% ipython --no-banner

In [1]: import numpy as np

In [2]: np.set_printoptions(precision=2, suppress=True, linewidth=160, sign=" ")

In [3]: m1 = np.load("data.npy")

In [4]: m1
Out[4]: 
array([[ 0,  2,  3],
       [ 2,  2,  3],
       [ 3,  3,  6]])

In [5]: (m1 + m1.T) / 2
Out[5]: 
array([[ 0.,  2.,  3.],
       [ 2.,  2.,  3.],
       [ 3.,  3.,  6.]])

In [6]: np.allclose(m1 @ m1.T, m1.T @ m1)
Out[6]: True

In [7]: q, r_ = np.linalg.qr(m1)

In [8]: np.abs(np.diag(r_))
Out[8]: array([ 3.61,  2.  ,  0.83])

In [9]: np.round(q.T @ q, 2) + 0
Out[9]: 
array([[ 1.,  0.,  0.],
       [ 0.,  1.,  0.],
       [ 0.,  0.,  1.]])

In [10]: np.round(np.trace(q @ q.T), 2)
Out[10]: np.float64(3.0)

In [11]: q = m1.astype(float).copy()

In [12]: for j in range(3):
    ...:     q[:, j] -= q[:, :j] @ (q[:, :j].T @ q[:, j])
    ...:     q[:, j] /= np.linalg.norm(q[:, j])
    ...: 

In [13]: q.round(2) + 0
Out[13]: 
array([[ 0.  ,  1.  ,  0.  ],
       [ 0.55,  0.  , -0.83],
       [ 0.83,  0.  ,  0.55]])

In [14]: np.round(q.T @ q, 2) + 0
Out[14]: 
array([[ 1.,  0.,  0.],
       [ 0.,  1.,  0.],
       [ 0.,  0.,  1.]])

In [15]: hat = np.triu(np.array([[-1, 3, -6], [3, -2, -8], [-7, 6, 7]]), 1) + np.eye(3)

In [16]: other = hat @ m1 @ np.linalg.inv(hat)

In [17]: np.linalg.matrix_rank(other)
Out[17]: np.int64(3)

In [18]: hat @ m1 - m1 @ hat
Out[18]: 
array([[-12., -12., -11.],
       [-24., -30., -20.],
       [  0.,  -9.,  42.]])

In [19]: np.trace(other), np.trace(m1)
Out[19]: (np.float64(8.0), np.int64(8))

In [20]: def softmax(z):
    ...:     e = np.exp(z - z.max(axis=-1, keepdims=True))
    ...:     return e / e.sum(axis=-1, keepdims=True)
    ...: 

In [21]: np.round(softmax(10 * m1[0]), 2) + 0
Out[21]: array([ 0.,  0.,  1.])

In [22]: softmax(m1).sum(axis=1)
Out[22]: array([ 1.,  1.,  1.])

In [23]: att = m1 @ m1.T / np.sqrt(3)

In [24]: softmax(att)[0] @ m1
Out[24]: array([ 2.99,  3.  ,  5.99])

In [25]: np.round(softmax(att), 2) + 0
Out[25]: 
array([[ 0.,  0.,  1.],
       [ 0.,  0.,  1.],
       [ 0.,  0.,  1.]])

In [26]: softmax(att).round(6).argmax(axis=1)
Out[26]: array([ 2,  2,  2])

In [27]: X = np.array([[-1, -1, -2, 1], [1, -1, -1, -2], [-2, 1, -1, -1], [-1, -2, 1, -1]])

In [28]: q, r_ = np.linalg.qr(X)

In [29]: np.allclose(r_.T @ r_, X.T @ X)
Out[29]: True

In [30]: q @ r_
Out[30]: 
array([[-1., -1., -2.,  1.],
       [ 1., -1., -1., -2.],
       [-2.,  1., -1., -1.],
       [-1., -2.,  1., -1.]])

In [31]: np.round(q.T @ q, 2) + 0
Out[31]: 
array([[ 1.,  0.,  0.,  0.],
       [ 0.,  1.,  0.,  0.],
       [ 0.,  0.,  1.,  0.],
       [ 0.,  0.,  0.,  1.]])

In [32]: r_.round(2) + 0
Out[32]: 
array([[ 2.65,  0.  ,  0.76,  0.  ],
       [ 0.  ,  2.65,  0.  ,  0.76],
       [ 0.  ,  0.  ,  2.54,  0.  ],
       [ 0.  ,  0.  ,  0.  , -2.54]])

In [33]: q.shape, r_.shape
Out[33]: ((4, 4), (4, 4))

In [34]: X @ (-1.0) ** np.arange(4)
Out[34]: array([-3.,  3., -3.,  3.])

In [35]: np.fft.fft(X[0])
Out[35]: array([-3.+0.j,  1.+2.j, -3.+0.j,  1.-2.j])

In [36]: np.sort(np.abs(np.fft.fft(X[0]))), np.sort(np.linalg.svd(X, compute_uv=False))
Out[36]: (array([ 2.24,  2.24,  3.  ,  3.  ]), array([ 2.24,  2.24,  3.  ,  3.  ]))

In [37]: q = X.astype(float).copy()

In [38]: for j in range(4):
    ...:     q[:, j] -= q[:, :j] @ (q[:, :j].T @ q[:, j])
    ...:     q[:, j] /= np.linalg.norm(q[:, j])
    ...: 

In [39]: np.round(q.T @ q, 2) + 0
Out[39]: 
array([[ 1.,  0.,  0.,  0.],
       [ 0.,  1.,  0.,  0.],
       [ 0.,  0.,  1.,  0.],
       [ 0.,  0.,  0.,  1.]])

In [40]: softmax(X[3] + -1)
Out[40]: array([ 0.1 ,  0.04,  0.76,  0.1 ])

In [41]: att = X @ X.T / np.sqrt(4)

In [42]: softmax(att)
Out[42]: 
array([[ 0.88,  0.03,  0.07,  0.03],
       [ 0.03,  0.88,  0.03,  0.07],
       [ 0.07,  0.03,  0.88,  0.03],
       [ 0.03,  0.07,  0.03,  0.88]])

In [43]: M = np.load("test3.npy")

In [44]: M
Out[44]: 
array([[-0.89,  0.  ,  0.  ,  0.45],
       [ 0.  ,  1.  ,  0.  ,  0.  ],
       [ 0.  ,  0.  ,  1.  ,  0.  ],
       [-0.45,  0.  ,  0.  , -0.89]])

In [45]: round(np.einsum("ii->", M), 2)
Out[45]: np.float64(0.22)

In [46]: round(np.einsum("ij,ji->", M, M), 2)
Out[46]: np.float64(3.18)

In [47]: round(np.linalg.det(M.T), 2)
Out[47]: np.float64(1.0)

In [48]: np.round(np.linalg.det(M[::-1]), 2)
Out[48]: np.float64(1.0)

In [49]: np.kron(np.eye(2, dtype=int), M)
Out[49]: 
array([[-0.89,  0.  ,  0.  ,  0.45, -0.  ,  0.  ,  0.  ,  0.  ],
       [ 0.  ,  1.  ,  0.  ,  0.  ,  0.  ,  0.  ,  0.  ,  0.  ],
       [ 0.  ,  0.  ,  1.  ,  0.  ,  0.  ,  0.  ,  0.  ,  0.  ],
       [-0.45,  0.  ,  0.  , -0.89, -0.  ,  0.  ,  0.  , -0.  ],
       [-0.  ,  0.  ,  0.  ,  0.  , -0.89,  0.  ,  0.  ,  0.45],
       [ 0.  ,  0.  ,  0.  ,  0.  ,  0.  ,  1.  ,  0.  ,  0.  ],
       [ 0.  ,  0.  ,  0.  ,  0.  ,  0.  ,  0.  ,  1.  ,  0.  ],
       [-0.  ,  0.  ,  0.  , -0.  , -0.45,  0.  ,  0.  , -0.89]])
